$ python3 -q
>>> import numpy as np
>>> np.set_printoptions(precision=2, suppress=True, linewidth=200)
>>> rnd = lambda a: np.round(a, 2) + 0
>>> data = np.array([[1.0, 0.5, 0.25, 0.12],
...     [0.5, 1.0, 0.5, 0.25],
...     [0.25, 0.5, 1.0, 0.5],
...     [0.12, 0.25, 0.5, 1.0]])
>>> Uu, sigma, VT = np.linalg.svd(data, full_matrices=False)
>>> rnd(np.sqrt((sigma ** 2).sum())), rnd(np.linalg.norm(data))
(np.float64(2.4), np.float64(2.4))
>>> rnd(Uu.T @ Uu)
array([[1., 0., 0., 0.],
       [0., 1., 0., 0.],
       [0., 0., 1., 0.],
       [0., 0., 0., 1.]])
>>> rnd(VT @ VT.T)
array([[1., 0., 0., 0.],
       [0., 1., 0., 0.],
       [0., 0., 1., 0.],
       [0., 0., 0., 1.]])
>>> rnd(sigma)
array([2.08, 1.  , 0.54, 0.38])
>>> (sigma > 1e-8).sum()
np.int64(4)
>>> rnd(np.abs(VT[0]))
array([0.43, 0.56, 0.56, 0.43])
>>> rnd(Uu.T @ data @ VT.T)
array([[2.08, 0.  , 0.  , 0.  ],
       [0.  , 1.  , 0.  , 0.  ],
       [0.  , 0.  , 0.54, 0.  ],
       [0.  , 0.  , 0.  , 0.38]])
>>> Uu.shape, sigma.shape, VT.shape
((4, 4), (4,), (4, 4))
>>> rnd(np.cumsum(sigma ** 2) / np.sum(sigma ** 2))
array([0.75, 0.93, 0.98, 1.  ])
>>> rnd(sigma / sigma[0])
array([1.  , 0.48, 0.26, 0.18])
>>> evals, evecs = np.linalg.eig(data)
>>> rnd(data @ evecs[:, 0] - evals[0] * evecs[:, 0])
array([0., 0., 0., 0.])
>>> Y = np.array([[3, -1, 2, -1], [2, 3, -1, 1], [2, 2, 0, 0], [-3, 2, 2, 3]])
>>> A = Y - Y.T
>>> A
array([[ 0, -3,  0,  2],
       [ 3,  0, -3, -1],
       [ 0,  3,  0, -2],
       [-2,  1,  2,  0]])
>>> np.abs(np.diag(np.linalg.qr(A)[1])) > 1e-9
array([ True,  True, False, False])
>>> np.linalg.lstsq(A[:-1].T, A[-1])[2]
np.int32(2)
>>> rnd(A @ np.linalg.pinv(A) @ A)
array([[ 0., -3.,  0.,  2.],
       [ 3.,  0., -3., -1.],
       [ 0.,  3.,  0., -2.],
       [-2.,  1.,  2.,  0.]])
>>> [round(float(x), 2) for x in np.linalg.svd(A, compute_uv=False)[:3]]
[5.2, 5.2, 0.0]
>>> np.linalg.cond(A) > 100
np.True_
>>> np.argsort(-np.linalg.norm(A, axis=0).round(6), kind="stable")[:3]
array([1, 0, 2])
>>> rng = np.random.default_rng(24995)
>>> idx = rng.permutation(4)
>>> idx
array([2, 0, 3, 1])
>>> Y = A[idx][:, idx]
>>> np.allclose(Y, A)
False
>>> rnd(np.linalg.det(Y)), rnd(np.linalg.det(A[idx]))
(np.float64(0.0), np.float64(0.0))
>>> np.diag(Y)
array([0, 0, 0, 0])
>>> rnd(np.sort(np.abs(np.linalg.eigvals(Y))))
array([0. , 0. , 5.2, 5.2])
>>> Uu, sigma, VT = np.linalg.svd(A)
>>> np.argmax(sigma[:-1] / (sigma[1:] + 1e-6)) + 1
np.int64(2)
>>> Y = Uu[:, :2] @ np.diag(sigma[:2]) @ VT[:2]
>>> rnd(Y)
array([[ 0., -3.,  0.,  2.],
       [ 3.,  0., -3., -1.],
       [ 0.,  3.,  0., -2.],
       [-2.,  1.,  2.,  0.]])
>>> rnd(np.abs(A - Y).max())
np.float64(0.0)
>>> np.linalg.matrix_rank(A)
np.int64(2)
>>> A - A[0]
array([[ 0,  0,  0,  0],
       [ 3,  3, -3, -3],
       [ 0,  6,  0, -4],
       [-2,  4,  2, -2]])
>>> np.diff(A, axis=0)
array([[ 3,  3, -3, -3],
       [-3,  3,  3, -1],
       [-2, -2,  2,  2]])
>>> A.sum(axis=0)
array([ 1,  1, -1, -1])
>>> np.linalg.rank(A)
Traceback (most recent call last):
  File "<python-input-43>", line 1, in <module>
    np.linalg.rank(A)
    ^^^^^^^^^^^^^^
AttributeError: module 'numpy.linalg' has no attribute 'rank'
>>> rnd(np.linalg.svd(A, compute_uv=False))
array([5.2, 5.2, 0. , 0. ])
>>> np.unravel_index(np.abs(A).argmax(), A.shape)
(np.int64(0), np.int64(1))
>>> A.mean(axis=0)
array([ 0.25,  0.25, -0.25, -0.25])
>>> m1 = np.array([[0, 0, 0, 0, 1, 0],
...     [0, 0, 0, 1, 0, 0],
...     [0, 0, 0, 0, 0, 0],
...     [0, 1, 0, 0, 0, 0],
...     [1, 0, 0, 0, 0, 1],
...     [0, 0, 0, 0, 1, 0]])
>>> m1
array([[0, 0, 0, 0, 1, 0],
       [0, 0, 0, 1, 0, 0],
       [0, 0, 0, 0, 0, 0],
       [0, 1, 0, 0, 0, 0],
       [1, 0, 0, 0, 0, 1],
       [0, 0, 0, 0, 1, 0]])
>>> Uu, sigma, VT = np.linalg.svd(m1)
>>> evecs = VT[:(sigma > 1e-8).sum()]
>>> x = m1[5] + -2 * m1[4] + rng.integers(2) * np.eye(6)[3]
>>> x
array([-2.,  0.,  0.,  1.,  1., -2.])
>>> rnd(np.linalg.norm(x - evecs.T @ evecs @ x))
np.float64(0.0)
>>> np.linalg.matrix_rank(np.vstack([m1, x]))
np.int64(4)
>>> rnd(np.diag(evecs.T @ evecs))
array([0.5, 1. , 0. , 1. , 1. , 0.5])
>>> np.allclose(evecs.T @ evecs @ x, x)
True
>>> rnd(evecs.T @ evecs)
array([[0.5, 0. , 0. , 0. , 0. , 0.5],
       [0. , 1. , 0. , 0. , 0. , 0. ],
       [0. , 0. , 0. , 0. , 0. , 0. ],
       [0. , 0. , 0. , 1. , 0. , 0. ],
       [0. , 0. , 0. , 0. , 1. , 0. ],
       [0.5, 0. , 0. , 0. , 0. , 0.5]])
>>> K = np.load("m.npy")
>>> K
array([[-23.28,  12.64,   7.88, -34.06,  18.07, -37.55],
       [-23.37,  11.8 ,   6.76, -36.84,  18.9 , -35.93],
       [-23.22,  12.55,   6.92, -34.44,  17.69, -39.  ],
       [-23.76,  12.04,   8.47, -35.62,  20.22, -37.09],
       [-21.22,  12.33,   8.2 , -36.25,  17.15, -38.72],
       [  5.49,   7.66, -16.59,  15.26,   2.64,   7.11],
       [  5.6 ,   8.91, -17.22,  12.27,   2.65,   5.73],
       [-20.47,  11.84,   8.23, -36.79,  18.75, -37.57],
       [  3.6 ,   8.74, -16.38,  15.6 ,   3.15,   5.09],
       [  3.89,   8.87, -17.04,  14.5 ,   1.86,   5.25],
       [-23.08,  13.34,   8.25, -35.52,  19.27, -38.41],
       [-22.08,  13.14,   8.52, -36.86,  19.21, -38.72]])
>>> cen = (K - K.mean(axis=0)) / K.std(axis=0)
>>> np.argwhere(np.abs(cen) > 2)
array([], shape=(0, 2), dtype=int64)
>>> beta = np.linalg.lstsq(np.delete(cen, 3, axis=1), cen[:, 3])[0]
>>> np.abs(beta).argmax()
np.int64(4)
>>> idx = rng.permutation(6)
>>> Y = K[:, idx] * rng.choice([-1, 1], 6)
>>> Y
array([[-23.28,  34.06,   7.88,  12.64,  18.07, -37.55],
       [-23.37,  36.84,   6.76,  11.8 ,  18.9 , -35.93],
       [-23.22,  34.44,   6.92,  12.55,  17.69, -39.  ],
       [-23.76,  35.62,   8.47,  12.04,  20.22, -37.09],
       [-21.22,  36.25,   8.2 ,  12.33,  17.15, -38.72],
       [  5.49, -15.26, -16.59,   7.66,   2.64,   7.11],
       [  5.6 , -12.27, -17.22,   8.91,   2.65,   5.73],
       [-20.47,  36.79,   8.23,  11.84,  18.75, -37.57],
       [  3.6 , -15.6 , -16.38,   8.74,   3.15,   5.09],
       [  3.89, -14.5 , -17.04,   8.87,   1.86,   5.25],
       [-23.08,  35.52,   8.25,  13.34,  19.27, -38.41],
       [-22.08,  36.86,   8.52,  13.14,  19.21, -38.72]])
>>> Uu, _, VT = np.linalg.svd(K.T @ Y)
>>> rnd(Uu @ VT)
array([[ 1.,  0.,  0.,  0.,  0.,  0.],
       [ 0.,  0.,  0.,  1.,  0.,  0.],
       [ 0.,  0.,  1.,  0.,  0.,  0.],
       [ 0., -1.,  0.,  0.,  0.,  0.],
       [ 0.,  0.,  0.,  0.,  1.,  0.],
       [ 0.,  0.,  0.,  0.,  0.,  1.]])
>>> rnd(np.linalg.lstsq(K, Y)[0])
array([[ 1.,  0.,  0.,  0.,  0.,  0.],
       [ 0.,  0.,  0.,  1.,  0.,  0.],
       [ 0.,  0.,  1.,  0.,  0.,  0.],
       [ 0., -1.,  0.,  0.,  0.,  0.],
       [ 0.,  0.,  0.,  0.,  1.,  0.],
       [ 0.,  0.,  0.,  0.,  0.,  1.]])
>>> idx
array([0, 3, 2, 1, 4, 5])
>>> cent = Y[[1, 6]].astype(float)
>>> for _ in range(7):
...     idx = np.linalg.norm(Y[:, None] - cent, axis=-1).argmin(axis=1)
...     cent = np.array([Y[idx == j].mean(axis=0) for j in range(2)])
... 
>>> idx
array([0, 0, 0, 0, 0, 1, 1, 0, 1, 1, 0, 0])
>>> np.bincount(idx)
array([8, 4])
>>> np.abs(cent[1] - cent[0]).argmax()
np.int64(1)
>>> cent = K[[7, 10]].astype(float)
>>> for _ in range(7):
...     idx = np.linalg.norm(K[:, None] - cent, axis=-1).argmin(axis=1)
...     cent = np.array([K[idx == j].mean(axis=0) for j in range(2)])
... 
>>> idx
array([1, 1, 1, 1, 1, 0, 0, 1, 0, 0, 1, 1])
>>> np.abs(cent[1] - cent[0]).argmax()
np.int64(3)
>>> np.bincount(idx)
array([4, 8])
>>> rnd(cent[1] - cent[0])
array([-27.2 ,   3.92,  24.71, -50.2 ,  16.08, -43.67])
>>> x = np.array([0, -7, -7, 1, 9, 3])
>>> y = K @ x
>>> rnd(np.linalg.pinv(K) @ K)
array([[1., 0., 0., 0., 0., 0.],
       [0., 1., 0., 0., 0., 0.],
       [0., 0., 1., 0., 0., 0.],
       [0., 0., 0., 1., 0., 0.],
       [0., 0., 0., 0., 1., 0.],
       [0., 0., 0., 0., 0., 1.]])
>>> rnd(y)
array([-127.72, -104.45, -128.52, -108.48, -141.77,  122.86,  111.48, -121.24,  112.7 ,  104.18, -128.45, -131.75])
>>> try:
...     np.linalg.solve(K, y)
... except np.linalg.LinAlgError as e:
...     print(repr(e))
... 
LinAlgError('Last 2 dimensions of the array must be square')
>>> y = y + 0.02 * rng.normal(size=12)
>>> rnd(y)
array([-127.72, -104.45, -128.53, -108.52, -141.79,  122.82,  111.5 , -121.26,  112.69,  104.18, -128.47, -131.75])
>>> beta, *_ = np.linalg.lstsq(K, y)
>>> rnd(np.linalg.norm(y - K @ beta))
np.float64(0.04)
>>> rnd(beta)
array([-0.01, -6.98, -7.  ,  0.99,  8.98,  3.01])
>>> W0 = np.array([[0, 1, 1, 0, 0, 1, 1],
...     [1, 0, 1, 0, 0, 1, 0],
...     [1, 1, 0, 1, 0, 0, 1],
...     [0, 0, 1, 0, 1, 1, 0],
...     [0, 0, 0, 1, 0, 0, 1],
...     [1, 1, 0, 1, 0, 0, 1],
...     [1, 0, 1, 0, 1, 1, 0]])
>>> W0
array([[0, 1, 1, 0, 0, 1, 1],
       [1, 0, 1, 0, 0, 1, 0],
       [1, 1, 0, 1, 0, 0, 1],
       [0, 0, 1, 0, 1, 1, 0],
       [0, 0, 0, 1, 0, 0, 1],
       [1, 1, 0, 1, 0, 0, 1],
       [1, 0, 1, 0, 1, 1, 0]])
>>> f = np.array([2, -3])
>>> np.cross(W0[4, :3], W0[2, :3])
array([0, 0, 0])
>>> np.correlate(W0[4], W0[2], "full")
array([0, 0, 0, 1, 0, 0, 2, 0, 1, 2, 0, 1, 1])
>>> np.convolve(W0[4], f)
array([ 0,  0,  0,  2, -3,  0,  2, -3])
>>> np.array([np.convolve(row, f, "same") for row in W0])
array([[ 0,  2, -1, -3,  0,  2, -1],
       [ 2, -3,  2, -3,  0,  2, -3],
       [ 2, -1, -3,  2, -3,  0,  2],
       [ 0,  0,  2, -3,  2, -1, -3],
       [ 0,  0,  0,  2, -3,  0,  2],
       [ 2, -1, -3,  2, -3,  0,  2],
       [ 2, -3,  2, -3,  2, -1, -3]])
>>> idx = rng.permutation(7)
>>> idx
array([3, 4, 0, 1, 2, 6, 5])
>>> Y = W0[idx][:, idx]
>>> np.allclose(Y, W0)
False
>>> np.trace(Y)
np.int64(0)
>>> rnd(np.sort(np.abs(np.linalg.eigvals(Y))))
array([0.  , 0.19, 0.73, 1.06, 1.38, 2.74, 3.59])
>>> rnd(np.linalg.det(Y)), rnd(np.linalg.det(W0[idx]))
(np.float64(0.0), np.float64(0.0))
>>> np.diag(Y)
array([0, 0, 0, 0, 0, 0, 0])
